$ python -q
>>> import numpy as np
>>> np.set_printoptions(precision=2, suppress=True, linewidth=140)
>>> X = np.array([[2, -2, -3, 2, -3],
...     [0, -1, -2, -1, 1],
...     [0, 0, 0, -1, 2],
...     [0, 0, 0, -3, -3],
...     [0, 0, 0, 0, 1]])
>>> X
array([[ 2, -2, -3,  2, -3],
       [ 0, -1, -2, -1,  1],
       [ 0,  0,  0, -1,  2],
       [ 0,  0,  0, -3, -3],
       [ 0,  0,  0,  0,  1]])
>>> (X - X.T) / 2
array([[ 0. , -1. , -1.5,  1. , -1.5],
       [ 1. ,  0. , -1. , -0.5,  0.5],
       [ 1.5,  1. ,  0. , -0.5,  1. ],
       [-1. ,  0.5,  0.5,  0. , -1.5],
       [ 1.5, -0.5, -1. ,  1.5,  0. ]])
>>> X @ X
array([[  4,  -2,  -2,   3, -23],
       [  0,   1,   2,   6,  -1],
       [  0,   0,   0,   3,   5],
       [  0,   0,   0,   9,   6],
       [  0,   0,   0,   0,   1]])
>>> rk = np.linalg.matrix_rank(X)
>>> rk
np.int64(4)
>>> ns = np.linalg.svd(X)[2][rk:].T
>>> [int(np.linalg.matrix_rank(X[:i])) for i in range(1, len(X) + 1)]
[1, 2, 3, 4, 4]
>>> [int(np.linalg.matrix_rank(X[:, :j + 1])) for j in range(5)]
[1, 2, 2, 3, 4]
>>> G = X.T @ X
>>> G
array([[ 4, -4, -6,  4, -6],
       [-4,  5,  8, -3,  5],
       [-6,  8, 13, -4,  7],
       [ 4, -3, -4, 15,  0],
       [-6,  5,  7,  0, 24]])
>>> u = np.array([-2, -2, 0, 3, 1, -3, 3, 0])
>>> E = u[np.abs(np.subtract.outer(np.arange(8), np.arange(8)))]
>>> E
array([[-2, -2,  0,  3,  1, -3,  3,  0],
       [-2, -2, -2,  0,  3,  1, -3,  3],
       [ 0, -2, -2, -2,  0,  3,  1, -3],
       [ 3,  0, -2, -2, -2,  0,  3,  1],
       [ 1,  3,  0, -2, -2, -2,  0,  3],
       [-3,  1,  3,  0, -2, -2, -2,  0],
       [ 3, -3,  1,  3,  0, -2, -2, -2],
       [ 0,  3, -3,  1,  3,  0, -2, -2]])
>>> Y = np.array([[-1, -1],
...     [-4, 4],
...     [0, 5],
...     [-5, -2],
...     [-5, 2],
...     [-3, 2],
...     [-1, 2],
...     [-4, 0]])
>>> np.vstack([E, Y.T]).shape
(10, 8)
>>> E @ Y
array([[ -4, -10],
       [-17, -14],
       [ 20,  -6],
       [ 10,  -7],
       [  1,   7],
       [ 17,  10],
       [ 10, -24],
       [-22,  -3]])
>>> np.einsum("ik,kj->ij", E, Y)
array([[ -4, -10],
       [-17, -14],
       [ 20,  -6],
       [ 10,  -7],
       [  1,   7],
       [ 17,  10],
       [ 10, -24],
       [-22,  -3]])
>>> np.einsum("ik,kj->ji", E, Y)
array([[ -4, -17,  20,  10,   1,  17,  10, -22],
       [-10, -14,  -6,  -7,   7,  10, -24,  -3]])
>>> vals, evecs = np.linalg.eigh(E)
>>> vals
array([-8.32, -7.98, -5.67, -4.92, -2.08,  0.29,  5.32,  7.36])
>>> np.linalg.eigvalsh(E @ E)
array([ 0.08,  4.33, 24.21, 28.29, 32.13, 54.16, 63.62, 69.17])
>>> np.round(evecs @ np.diag(vals) @ evecs.T, 2) + 0
array([[-2., -2.,  0.,  3.,  1., -3.,  3.,  0.],
       [-2., -2., -2.,  0.,  3.,  1., -3.,  3.],
       [ 0., -2., -2., -2.,  0.,  3.,  1., -3.],
       [ 3.,  0., -2., -2., -2.,  0.,  3.,  1.],
       [ 1.,  3.,  0., -2., -2., -2.,  0.,  3.],
       [-3.,  1.,  3.,  0., -2., -2., -2.,  0.],
       [ 3., -3.,  1.,  3.,  0., -2., -2., -2.],
       [ 0.,  3., -3.,  1.,  3.,  0., -2., -2.]])
>>> F = np.loadtxt("arr.csv", delimiter=",")
>>> F
array([[ 0.,  0.,  0.,  0.],
       [ 0.,  0.,  0.,  0.],
       [10., -2., -6., -8.],
       [ 5., -1., -3., -4.],
       [ 5., -1., -3., -4.]])
>>> round(float(np.linalg.norm(F, 2) / np.linalg.norm(F)), 2)
1.0
>>> [round(float(x), 2) for x in np.linalg.svd(F, compute_uv=False)[:3]]
[17.49, 0.0, 0.0]
>>> np.linalg.cond(F) > 100
np.True_
>>> np.argsort(-np.linalg.norm(F, axis=0).round(6), kind="stable")[:3]
array([0, 3, 2])
>>> mat = np.load("dump.npy")
>>> mat
array([[ 0.2 , -0.57, -0.8 ],
       [-0.57,  0.59, -0.57],
       [-0.8 , -0.57,  0.2 ]])
>>> rng = np.random.default_rng(723)
>>> z = rng.permutation(8)
>>> z
array([1, 3, 6, 7, 4, 0, 2, 5])
>>> Y = E[z][:, z]
>>> round(np.linalg.det(Y), 2), np.round(np.linalg.det(E[z]), 2)
(np.float64(-43035.0), np.float64(43035.0))
>>> np.trace(Y)
np.int64(-16)
>>> vec = np.array([1, 9, 3])
>>> h1 = np.maximum(mat @ vec, 0)
>>> np.tanh(mat @ vec)
array([-1.,  1., -1.])
>>> np.flatnonzero(h1 > 1e-9)
array([1])
>>> mat * (h1 > 1e-9)[:, None]
array([[ 0.  , -0.  , -0.  ],
       [-0.57,  0.59, -0.57],
       [-0.  , -0.  ,  0.  ]])
>>> K = np.load("out19.npy")
>>> K
array([[-3, -2, -1],
       [ 0,  1,  2],
       [ 3,  4,  5],
       [ 6,  7,  8],
       [ 9, 10, 11]])
>>> np.linalg.lstsq(K[:-1].T, K[-1])[2]
np.int32(2)
>>> np.abs(np.diag(np.linalg.qr(K)[1])) > 1e-9
array([ True,  True, False])
>>> np.round(np.trace(np.linalg.pinv(K) @ K), 2)
np.float64(2.0)
>>> [round(float(x), 2) for x in np.linalg.svd(K, compute_uv=False)[:3]]
[22.69, 2.29, 0.0]
>>> np.round(np.linalg.norm(K, 2) / np.linalg.norm(K), 2)
np.float64(0.99)
>>> np.linalg.cond(K) > 100
np.True_
>>> np.linalg.norm(K, axis=1)
array([ 3.74,  2.24,  7.07, 12.21, 17.38])
>>> np.round(np.linalg.norm(K, 2), 2)
np.float64(22.69)
>>> rk = np.linalg.matrix_rank(K)
>>> rk
np.int64(2)
>>> ns = np.linalg.svd(K)[2][rk:].T
>>> ns[:, 0] / ns[np.abs(ns[:, 0]).round(6).argmax(), 0]
array([-0.5,  1. , -0.5])
>>> [int(np.linalg.matrix_rank(np.delete(K, i, axis=0))) for i in range(5)]
[2, 2, 2, 2, 2]
>>> Uu, sig, Vh = np.linalg.svd(X)
>>> sig.round(2) + 0
array([5.82, 4.22, 3.  , 0.59, 0.  ])
>>> Y = Uu[:, :4] @ np.diag(sig[:4]) @ Vh[:4]
>>> np.linalg.matrix_rank(Y)
np.int64(4)
>>> np.round(np.linalg.norm(X - Y) / np.linalg.norm(X), 2)
np.float64(0.0)
>>> round(float(np.abs(X - Y).max()), 2)
0.0
>>> theta = np.sort(rng.uniform(-2, 2, 13))
>>> feats = np.c_[theta, theta ** 2, theta ** 3] @ np.array([[1, -2, -2, -1, 0], [0, -2, -1, 2, -2], [1, 1, 2, 2, 2]])
>>> feats.round(2) + 0
array([[ -8.54,  -9.97, -13.09,  -4.36, -20.39],
       [ -8.53,  -9.96, -13.07,  -4.35, -20.37],
       [ -6.02,  -6.47,  -8.18,  -1.78, -14.13],
       [ -5.44,  -5.66,  -7.07,  -1.24, -12.67],
       [ -0.34,   0.4 ,   0.46,   0.44,  -0.25],
       [ -0.12,   0.21,   0.23,   0.15,  -0.03],
       [ -0.03,   0.05,   0.05,   0.03,   0.  ],
       [  0.1 ,  -0.21,  -0.2 ,  -0.08,  -0.02],
       [  1.73,  -2.78,  -1.12,   2.39,  -0.12],
       [  1.81,  -2.85,  -1.09,   2.58,  -0.09],
       [  2.06,  -3.04,  -0.97,   3.12,   0.03],
       [  3.1 ,  -3.63,  -0.25,   5.53,   0.7 ],
       [  9.41,  -4.08,   7.19,  20.59,   7.28]])
>>> Ac = feats - feats.mean(axis=0)
>>> Uu, sig, Vh = np.linalg.svd(Ac, full_matrices=False)
>>> np.linalg.matrix_rank(Ac)
np.int64(3)
>>> Vh[0] * np.sign(Vh[0, np.abs(Vh[0]).argmax()])
array([0.38, 0.2 , 0.44, 0.4 , 0.68])
>>> sig.round(2) + 0
array([45.18, 16.08,  4.04,  0.  ,  0.  ])
>>> (np.sign(Uu[:, 0]) == np.sign(Uu[0, 0])).astype(int)
array([1, 1, 1, 1, 0, 0, 0, 0, 0, 0, 0, 0, 0])
>>> np.abs(Vh[0]).argmax()
np.int64(4)
>>> np.searchsorted(np.cumsum(sig ** 2) / (sig ** 2).sum(), 0.9) + 1
np.int64(2)
>>> round(float((sig ** 2).sum() ** 2 / (sig ** 4).sum()), 2)
1.27
>>> vec = np.array([0, -1, 1])
>>> (mat @ vec).argmax()
np.int64(2)
>>> mat @ vec
array([-0.23, -1.16,  0.77])
>>> mat @ np.eye(3)[1]
array([-0.57,  0.59, -0.57])
>>> Uu, sig, Vh = np.linalg.svd(feats, full_matrices=False)
>>> (sig > 1e-8).sum()
np.int64(3)
>>> np.round(Uu.T @ feats @ Vh.T, 2) + 0
array([[48.85,  0.  ,  0.  ,  0.  ,  0.  ],
       [ 0.  , 22.85,  0.  ,  0.  ,  0.  ],
       [ 0.  ,  0.  ,  4.25,  0.  ,  0.  ],
       [ 0.  ,  0.  ,  0.  ,  0.  ,  0.  ],
       [ 0.  ,  0.  ,  0.  ,  0.  ,  0.  ]])
>>> np.allclose(Uu * sig @ Vh, feats)
True
>>> np.abs(Uu[:, 0]).round(6).argmax()
np.int64(0)
>>> u = np.array([-1, 2, 1, 1, -2, -1, 2]) + 0.5
>>> W0 = np.eye(7) - 2 * np.outer(u, u) / (u @ u)
>>> W0
array([[ 0.97,  0.13,  0.08,  0.08, -0.08, -0.03,  0.13],
       [ 0.13,  0.37, -0.38, -0.38,  0.38,  0.13, -0.63],
       [ 0.08, -0.38,  0.77, -0.23,  0.23,  0.08, -0.38],
       [ 0.08, -0.38, -0.23,  0.77,  0.23,  0.08, -0.38],
       [-0.08,  0.38,  0.23,  0.23,  0.77, -0.08,  0.38],
       [-0.03,  0.13,  0.08,  0.08, -0.08,  0.97,  0.13],
       [ 0.13, -0.63, -0.38, -0.38,  0.38,  0.13,  0.37]])
>>> np.linalg.svd(W0, compute_uv=False)
array([1., 1., 1., 1., 1., 1., 1.])
>>> np.linalg.norm(W0, axis=0)
array([1., 1., 1., 1., 1., 1., 1.])
>>> np.round(np.abs(np.linalg.eigvals(W0)).max(), 2)
np.float64(1.0)
>>> round(np.trace(W0), 2)
np.float64(5.0)
>>> np.allclose(W0 @ W0.T, W0.T @ W0)
True
